>>> import numpy as np
>>> np.set_printoptions(precision=3, suppress=True, linewidth=100, sign=" ")
>>> K = np.loadtxt("dump.csv", delimiter=",")
>>> K
array([[-2.,  1.,  2.,  3., -3., -2., -3., -2., -3., -3.,  3., -3.,  2.],
       [ 1., -2.,  1.,  2.,  3., -3., -2., -3., -2., -3., -3.,  3., -3.],
       [ 2.,  1., -2.,  1.,  2.,  3., -3., -2., -3., -2., -3., -3.,  3.],
       [ 3.,  2.,  1., -2.,  1.,  2.,  3., -3., -2., -3., -2., -3., -3.],
       [-3.,  3.,  2.,  1., -2.,  1.,  2.,  3., -3., -2., -3., -2., -3.],
       [-2., -3.,  3.,  2.,  1., -2.,  1.,  2.,  3., -3., -2., -3., -2.],
       [-3., -2., -3.,  3.,  2.,  1., -2.,  1.,  2.,  3., -3., -2., -3.],
       [-2., -3., -2., -3.,  3.,  2.,  1., -2.,  1.,  2.,  3., -3., -2.],
       [-3., -2., -3., -2., -3.,  3.,  2.,  1., -2.,  1.,  2.,  3., -3.],
       [-3., -3., -2., -3., -2., -3.,  3.,  2.,  1., -2.,  1.,  2.,  3.],
       [ 3., -3., -3., -2., -3., -2., -3.,  3.,  2.,  1., -2.,  1.,  2.],
       [-3.,  3., -3., -3., -2., -3., -2., -3.,  3.,  2.,  1., -2.,  1.],
       [ 2., -3.,  3., -3., -3., -2., -3., -2., -3.,  3.,  2.,  1., -2.]])
>>> q, evecs = np.linalg.qr(K[:, :12])[0], np.linalg.qr(K[:, 12:])[0]
>>> sig = np.linalg.svd(q.T @ evecs, compute_uv=False)
>>> sig
array([ 0.914])
>>> (sig > 0.9).sum()
np.int64(1)
>>> round(float(np.linalg.norm(q @ q.T - evecs @ evecs.T, 2)), 3)
1.0
>>> np.round(np.linalg.eigvalsh(K).min(), 3)
np.float64(-10.95)
>>> try:
...     np.linalg.cholesky(K)
... except np.linalg.LinAlgError as e:
...     print(e)
... 
Matrix is not positive definite
>>> np.all(np.linalg.eigvalsh(K) > 0)
np.False_
>>> F = np.load("mat.npy")
>>> F
array([[ 0,  3, -3,  0,  2,  2, -3, -2,  3],
       [ 0,  0,  3,  2,  2, -2, -1,  1, -1],
       [ 0,  0,  0,  2,  3,  1, -2, -2,  3],
       [ 0,  0,  0,  0, -2,  0,  1,  2,  3],
       [ 0,  0,  0,  0,  0, -1,  1, -2,  3],
       [ 0,  0,  0,  0,  0,  0, -1, -3,  2],
       [ 0,  0,  0,  0,  0,  0,  0,  1,  3],
       [ 0,  0,  0,  0,  0,  0,  0,  0,  0],
       [ 0,  0,  0,  0,  0,  0,  0,  0,  0]])
>>> Uu, sig, Vt = np.linalg.svd(F)
>>> evecs = Vt[:(sig > 1e-8).sum()]
>>> rng = np.random.default_rng(46184)
>>> vec = F[2] + 3 * F[4] + rng.integers(2) * np.eye(9)[5]
>>> vec
array([ 0.,  0.,  0.,  2.,  3., -1.,  1., -8., 12.])
>>> np.linalg.matrix_rank(np.vstack([F, vec]))
np.int64(8)
>>> np.diag(evecs.T @ evecs)
array([ 0.   ,  0.851,  0.633,  0.931,  0.988,  0.696,  0.908,  0.993,  0.999])
>>> np.allclose(F @ F.T, F.T @ F)
False
>>> assert F == F.T
Traceback (most recent call last):
  File "<python-input-22>", line 1, in <module>
    assert F == F.T
           ^^^^^^^^
ValueError: The truth value of an array with more than one element is ambiguous. Use a.any() or a.all()
>>> np.trace(F)
np.int64(0)
>>> np.sort(np.abs(np.linalg.eigvals(F)))
array([ 0.,  0.,  0.,  0.,  0.,  0.,  0.,  0.,  0.])
>>> vec = np.array([1, 1, 1, 3, 2, 0, 3, 1, 1])
>>> np.linalg.norm(F @ vec) <= np.linalg.norm(F, 2) * np.linalg.norm(vec) + 1e-9
np.True_
>>> (F @ vec).argmax()
np.int64(1)
>>> rank = np.linalg.matrix_rank(F)
>>> rank
np.int64(7)
>>> null = np.linalg.svd(F)[2][rank:].T
>>> [int(np.linalg.matrix_rank(F[:, :j + 1])) for j in range(9)]
[0, 1, 2, 3, 4, 5, 6, 7, 7]
>>> np.allclose(F @ null, 0)
True
>>> [int(np.linalg.matrix_rank(F[:i])) for i in range(1, len(F) + 1)]
[1, 2, 3, 4, 5, 6, 7, 7, 7]
>>> [int(np.linalg.matrix_rank(np.delete(F, i, axis=0))) for i in range(9)]
[6, 6, 6, 6, 6, 6, 6, 7, 7]
>>> np.unravel_index(np.abs(F).argmax(), F.shape)
(np.int64(0), np.int64(1))
>>> F.sum(axis=0)
array([ 0,  3,  0,  4,  5,  0, -5, -5, 16])
>>> round(np.linalg.norm(F), 3)
np.float64(12.649)
>>> np.diff(F, axis=0)
array([[ 0, -3,  6,  2,  0, -4,  2,  3, -4],
       [ 0,  0, -3,  0,  1,  3, -1, -3,  4],
       [ 0,  0,  0, -2, -5, -1,  3,  4,  0],
       [ 0,  0,  0,  0,  2, -1,  0, -4,  0],
       [ 0,  0,  0,  0,  0,  1, -2, -1, -1],
       [ 0,  0,  0,  0,  0,  0,  1,  4,  1],
       [ 0,  0,  0,  0,  0,  0,  0, -1, -3],
       [ 0,  0,  0,  0,  0,  0,  0,  0,  0]])
>>> F.shape
(9, 9)
>>> F - F[0]
array([[ 0,  0,  0,  0,  0,  0,  0,  0,  0],
       [ 0, -3,  6,  2,  0, -4,  2,  3, -4],
       [ 0, -3,  3,  2,  1, -1,  1,  0,  0],
       [ 0, -3,  3,  0, -4, -2,  4,  4,  0],
       [ 0, -3,  3,  0, -2, -3,  4,  0,  0],
       [ 0, -3,  3,  0, -2, -2,  2, -1, -1],
       [ 0, -3,  3,  0, -2, -2,  3,  3,  0],
       [ 0, -3,  3,  0, -2, -2,  3,  2, -3],
       [ 0, -3,  3,  0, -2, -2,  3,  2, -3]])
>>> np.linalg.matrix_rank(F)
np.int64(7)
>>> np.linalg.rank(F)
Traceback (most recent call last):
  File "<python-input-42>", line 1, in <module>
    np.linalg.rank(F)
    ^^^^^^^^^^^^^^
AttributeError: module 'numpy.linalg' has no attribute 'rank'
>>> np.linalg.svd(F, compute_uv=False)
array([ 9.02 ,  5.845,  5.054,  3.727,  1.781,  1.223,  0.604,  0.   ,  0.   ])
>>> F[9]
Traceback (most recent call last):
  File "<python-input-44>", line 1, in <module>
    F[9]
    ~^^^
IndexError: index 9 is out of bounds for axis 0 with size 9
>>> F.sum(axis=1)
array([ 2,  4,  5,  4,  1, -2,  4,  0,  0])
